$ python -q
>>> import numpy as np
>>> np.set_printoptions(precision=1, suppress=True, linewidth=200)
>>> K = np.loadtxt("arr.csv", delimiter=",")
>>> print(K)
[[ 2.  2.  2.  2.  2.  2.  2.  2.  2.  2.  2.  2.  2.  2.  2.]
 [ 2.  4.  4.  4.  4.  4.  4.  4.  4.  4.  4.  4.  4.  4.  4.]
 [ 2.  4.  6.  6.  6.  6.  6.  6.  6.  6.  6.  6.  6.  6.  6.]
 [ 2.  4.  6.  8.  8.  8.  8.  8.  8.  8.  8.  8.  8.  8.  8.]
 [ 2.  4.  6.  8. 10. 10. 10. 10. 10. 10. 10. 10. 10. 10. 10.]
 [ 2.  4.  6.  8. 10. 12. 12. 12. 12. 12. 12. 12. 12. 12. 12.]
 [ 2.  4.  6.  8. 10. 12. 14. 14. 14. 14. 14. 14. 14. 14. 14.]
 [ 2.  4.  6.  8. 10. 12. 14. 16. 16. 16. 16. 16. 16. 16. 16.]
 [ 2.  4.  6.  8. 10. 12. 14. 16. 18. 18. 18. 18. 18. 18. 18.]
 [ 2.  4.  6.  8. 10. 12. 14. 16. 18. 20. 20. 20. 20. 20. 20.]
 [ 2.  4.  6.  8. 10. 12. 14. 16. 18. 20. 22. 22. 22. 22. 22.]
 [ 2.  4.  6.  8. 10. 12. 14. 16. 18. 20. 22. 24. 24. 24. 24.]
 [ 2.  4.  6.  8. 10. 12. 14. 16. 18. 20. 22. 24. 26. 26. 26.]
 [ 2.  4.  6.  8. 10. 12. 14. 16. 18. 20. 22. 24. 26. 28. 28.]
 [ 2.  4.  6.  8. 10. 12. 14. 16. 18. 20. 22. 24. 26. 28. 30.]]
>>> rng = np.random.default_rng(16508)
>>> labels = rng.permutation(15)
>>> M2 = K[:, labels] * rng.choice([-1, 1], 15)
>>> M2
array([[ -2.,   2.,  -2.,   2.,   2.,   2.,  -2.,  -2.,   2.,  -2.,  -2.,  -2.,  -2.,   2.,   2.],
       [ -4.,   4.,  -4.,   2.,   4.,   4.,  -4.,  -4.,   4.,  -4.,  -4.,  -4.,  -4.,   4.,   4.],
       [ -6.,   6.,  -6.,   2.,   6.,   6.,  -6.,  -6.,   6.,  -6.,  -4.,  -6.,  -6.,   6.,   6.],
       [ -6.,   8.,  -8.,   2.,   8.,   8.,  -8.,  -8.,   8.,  -8.,  -4.,  -8.,  -8.,   8.,   8.],
       [ -6.,   8., -10.,   2.,  10.,  10., -10., -10.,  10., -10.,  -4., -10., -10.,  10.,  10.],
       [ -6.,   8., -10.,   2.,  12.,  12., -12., -12.,  12., -12.,  -4., -12., -12.,  12.,  12.],
       [ -6.,   8., -10.,   2.,  14.,  14., -14., -14.,  14., -14.,  -4., -14., -14.,  14.,  12.],
       [ -6.,   8., -10.,   2.,  16.,  16., -16., -16.,  16., -14.,  -4., -16., -16.,  16.,  12.],
       [ -6.,   8., -10.,   2.,  18.,  18., -18., -18.,  18., -14.,  -4., -16., -18.,  18.,  12.],
       [ -6.,   8., -10.,   2.,  18.,  20., -20., -20.,  20., -14.,  -4., -16., -20.,  20.,  12.],
       [ -6.,   8., -10.,   2.,  18.,  22., -22., -22.,  22., -14.,  -4., -16., -22.,  20.,  12.],
       [ -6.,   8., -10.,   2.,  18.,  24., -24., -24.,  24., -14.,  -4., -16., -22.,  20.,  12.],
       [ -6.,   8., -10.,   2.,  18.,  24., -26., -26.,  26., -14.,  -4., -16., -22.,  20.,  12.],
       [ -6.,   8., -10.,   2.,  18.,  24., -26., -28.,  28., -14.,  -4., -16., -22.,  20.,  12.],
       [ -6.,   8., -10.,   2.,  18.,  24., -26., -30.,  28., -14.,  -4., -16., -22.,  20.,  12.]])
>>> Uu, _, vt = np.linalg.svd(K.T @ M2)
>>> labels
array([ 2,  3,  4,  0,  8, 11, 12, 14, 13,  6,  1,  7, 10,  9,  5])
>>> x = np.array([2, 1, 2, 1, 2, 0, 0, 1, 2, 1, 1, 0, 0, 2, 0])
>>> target = M2 @ x
>>> coef, lr = np.zeros(15), 1 / np.linalg.norm(M2, 2) ** 2
>>> for i in range(250):
...     coef -= lr * M2.T @ (M2 @ coef - target)
...     if i % 50 == 0: print(i, round(np.linalg.norm(M2 @ coef - target), 1))
... 
0 32.3
50 21.3
100 16.3
150 13.9
200 12.5
>>> print(coef)
[ 0.5 -0.5  0.5 -0.2  0.3  0.5 -0.5 -0.5  0.5  0.1  0.4 -0.1 -0.5  0.5 -0.3]
>>> round(float(np.linalg.cond(M2)), 1)
385.8
>>> M2 = K / np.sqrt((K ** 2).mean(axis=1, keepdims=True))
>>> M2[5]
array([0.2, 0.4, 0.6, 0.8, 1. , 1.1, 1.1, 1.1, 1.1, 1.1, 1.1, 1.1, 1.1, 1.1, 1.1])
>>> np.linalg.matrix_rank(M2) == np.linalg.matrix_rank(K)
np.True_
>>> f = np.array([3, 1, -1])
>>> np.correlate(K[9], K[8], "full")
array([  36.,  108.,  216.,  360.,  540.,  756., 1008., 1292., 1604., 1940., 2260., 2560., 2836., 3084., 3300., 3120., 2904., 2656., 2380., 2080., 1760., 1424., 1116.,  840.,  600.,  400.,  240.,
        120.,   40.])
>>> np.cross(K[9, :3], K[8, :3])
array([0., 0., 0.])
>>> np.polyval(f, K[9])
array([  13.,   51.,  113.,  199.,  309.,  443.,  601.,  783.,  989., 1219., 1219., 1219., 1219., 1219., 1219.])
>>> L = np.linalg.cholesky(K)
>>> round(np.prod(np.diag(L)) ** 2, 1), np.round(np.linalg.det(K), 1)
(np.float64(32768.0), np.float64(32768.0))
>>> np.linalg.eigvalsh(K).min() > 0
np.True_
>>> m1 = np.load("dump.npy")
>>> m1.round(1) + 0
array([[ -6.1, -23. ,  -9.3, -17.7,  -1.9,   8.4, -11.9, -18.8, -14.6,  -5.3,  -8. , -14.8, -39.2, -12.7,  -8.2],
       [ -4.8, -19.2,  -7.2, -14.5,  -1.7,   7.2, -10.3, -15. , -12.1,  -4.8,  -6.5, -12.4, -32.4, -10.2,  -7. ],
       [ -1.5,  -8.5,  -2. ,  -5.9,  -1.2,   3.1,  -5.3,  -5. ,  -5.4,  -3.4,  -2.7,  -5.6, -13.4,  -3.5,  -3.7],
       [ -0.1,  -0.2,   0. ,  -0.1,   0. ,   0. ,  -0.1,  -0.1,  -0.2,  -0.2,  -0.1,  -0.1,  -0.2,   0. ,  -0.2],
       [  0.2,   0.3,   0. ,   0.2,   0.1,   0.1,   0.2,   0.2,   0.4,   0.4,   0.2,   0.2,   0.3,   0. ,   0.4],
       [  0.2,   0.4,   0. ,   0.3,   0.1,   0.1,   0.3,   0.2,   0.5,   0.5,   0.3,   0.3,   0.4,   0. ,   0.5],
       [  0.3,   0.5,   0. ,   0.4,   0.1,   0.2,   0.4,   0.3,   0.7,   0.7,   0.4,   0.4,   0.5,   0. ,   0.7],
       [  1.1,   1.5,   0.2,   1.3,   0.3,   0.7,   1. ,   1.1,   2.2,   2. ,   1.4,   1.2,   1.5,   0.1,   2.2],
       [  1.5,   2.1,   0.3,   1.9,   0.4,   1. ,   1.3,   1.7,   3.1,   2.7,   2. ,   1.6,   2.1,   0.2,   3. ],
       [  3. ,   3.7,   0.9,   3.5,   0.6,   1.9,   2.2,   3.5,   5.6,   4.7,   3.6,   2.8,   3.8,   0.5,   5.3],
       [  4.4,   5.2,   1.6,   5. ,   0.8,   2.6,   2.8,   5.3,   7.8,   6.2,   5.1,   3.9,   5.5,   1. ,   7.3],
       [  4.5,   5.3,   1.7,   5.2,   0.8,   2.7,   2.9,   5.5,   8.1,   6.4,   5.3,   4. ,   5.7,   1. ,   7.5],
       [  6.7,   7.7,   2.8,   7.7,   1. ,   3.9,   3.9,   8.6,  11.6,   8.7,   7.7,   5.8,   8.6,   1.9,  10.6],
       [  7.7,   8.7,   3.4,   8.8,   1. ,   4.3,   4.3,  10. ,  13.1,   9.7,   8.7,   6.5,   9.9,   2.3,  11.9],
       [ 10.8,  12.1,   5.3,  12.4,   1.2,   5.8,   5.6,  14.5,  17.9,  12.6,  12. ,   9. ,  14.3,   3.8,  16. ],
       [ 23.6,  26.4,  13.9,  27.7,   1.8,  11. ,  10.7,  34.5,  37.4,  23.5,  25.4,  19.2,  34.2,  10.9,  32. ]])
>>> t = np.radians(45)
>>> R = np.eye(15)
>>> R[14, 14] = R[5, 5] = np.cos(t)
>>> R[14, 5], R[5, 14] = -np.sin(t), np.sin(t)
>>> M2 = m1 @ R.T
>>> np.allclose(m1 @ m1.T, M2 @ M2.T)
True
>>> round(np.linalg.det(R), 1), np.round(np.trace(R), 1)
(np.float64(1.0), np.float64(14.4))
>>> np.allclose(np.linalg.norm(m1, axis=1), np.linalg.norm(M2, axis=1))
True
>>> A = np.load("test19.npy")
>>> print(A)
[[-3  0  0  0  0  0  0  0  0  0  0  0  0]
 [ 0  1  0  0  0  0  0  0  0  0  0  0  0]
 [ 0  0 -4  0  0  0  0  0  0  0  0  0  0]
 [ 0  0  0 -2  0  0  0  0  0  0  0  0  0]
 [ 0  0  0  0  3  0  0  0  0  0  0  0  0]
 [ 0  0  0  0  0  1  0  0  0  0  0  0  0]
 [ 0  0  0  0  0  0  0  0  0  0  0  0  0]
 [ 0  0  0  0  0  0  0  4  0  0  0  0  0]
 [ 0  0  0  0  0  0  0  0  2  0  0  0  0]
 [ 0  0  0  0  0  0  0  0  0  3  0  0  0]
 [ 0  0  0  0  0  0  0  0  0  0  4  0  0]
 [ 0  0  0  0  0  0  0  0  0  0  0 -1  0]
 [ 0  0  0  0  0  0  0  0  0  0  0  0  4]]
>>> [round(float(np.linalg.det(A[:i, :i])), 2) + 0 for i in range(1, 14)]
[-3.0, -3.0, 12.0, -24.0, -72.0, -72.0, 0.0, 0.0, 0.0, 0.0, 0.0, 0.0, 0.0]
>>> print(np.all(np.linalg.eigvalsh(A) > 0))
False
>>> rk = np.linalg.matrix_rank(A)
>>> rk
np.int64(12)
>>> null = np.linalg.svd(A)[2][rk:].T
>>> null[:, 0] / null[np.abs(null[:, 0]).round(6).argmax(), 0]
array([0., 0., 0., 0., 0., 0., 1., 0., 0., 0., 0., 0., 0.])
>>> [int(np.linalg.matrix_rank(A[:i])) for i in range(1, len(A) + 1)]
[1, 2, 3, 4, 5, 6, 6, 7, 8, 9, 10, 11, 12]
>>> np.allclose(A @ null, 0)
True
>>> M = 3 * np.eye(9) + np.eye(9, k=1)
>>> M
array([[3., 1., 0., 0., 0., 0., 0., 0., 0.],
       [0., 3., 1., 0., 0., 0., 0., 0., 0.],
       [0., 0., 3., 1., 0., 0., 0., 0., 0.],
       [0., 0., 0., 3., 1., 0., 0., 0., 0.],
       [0., 0., 0., 0., 3., 1., 0., 0., 0.],
       [0., 0., 0., 0., 0., 3., 1., 0., 0.],
       [0., 0., 0., 0., 0., 0., 3., 1., 0.],
       [0., 0., 0., 0., 0., 0., 0., 3., 1.],
       [0., 0., 0., 0., 0., 0., 0., 0., 3.]])
>>> x = np.array([-1, 1, 1, 1, 3, -1, 0, -2, -1])
>>> target = M @ x
>>> target
array([-2.,  4.,  4.,  6.,  8., -3., -2., -7., -3.])
>>> np.linalg.solve(M, target)
array([-1.,  1.,  1.,  1.,  3., -1.,  0., -2., -1.])
>>> np.linalg.solve(M, M[:, 8])
array([0., 0., 0., 0., 0., 0., 0., 0., 1.])
>>> np.linalg.solve(M, target + M[:, 3])
array([-1.,  1.,  1.,  2.,  3., -1.,  0., -2., -1.])
